$ python -q
>>> import numpy as np
>>> import numpy.linalg as la
>>> np.set_printoptions(precision=2, suppress=True, linewidth=160, legacy="1.25")
>>> feats = np.tril(np.array([[1, 2, 0, 0, 2],
...     [1, 0, 0, 0, 2],
...     [0, 2, 2, 1, 1],
...     [0, 0, 0, 0, 1],
...     [1, 2, 1, 2, 0]]), -1) + np.eye(5, dtype=int)
>>> feats
array([[1, 0, 0, 0, 0],
       [1, 1, 0, 0, 0],
       [0, 2, 1, 0, 0],
       [0, 0, 0, 1, 0],
       [1, 2, 1, 2, 1]])
>>> r0 = np.array([5, 3, 1, 5, 5])
>>> other = feats + np.outer(r0, np.eye(5)[2])
>>> other
array([[1., 0., 5., 0., 0.],
       [1., 1., 3., 0., 0.],
       [0., 2., 2., 0., 0.],
       [0., 0., 5., 1., 0.],
       [1., 2., 6., 2., 1.]])
>>> round(float(la.det(other) / la.det(feats)), 2), round(float(1 + la.solve(feats, r0)[2]), 2)
(6.0, 6.0)
>>> la.matrix_rank(other - feats)
1
>>> la.matrix_rank(la.inv(other) - la.inv(feats), tol=1e-8)
1
>>> feats.sum(axis=0)
array([3, 5, 2, 3, 1])
>>> np.abs(feats).max()
2
>>> np.count_nonzero(feats)
11
>>> la.svd(feats, compute_uv=False)
array([3.89, 1.68, 1.35, 0.41, 0.28])
>>> feats - feats[0]
array([[ 0,  0,  0,  0,  0],
       [ 0,  1,  0,  0,  0],
       [-1,  2,  1,  0,  0],
       [-1,  0,  0,  1,  0],
       [ 0,  2,  1,  2,  1]])
>>> feats.mean(axis=0)
array([0.6, 1. , 0.4, 0.6, 0.2])
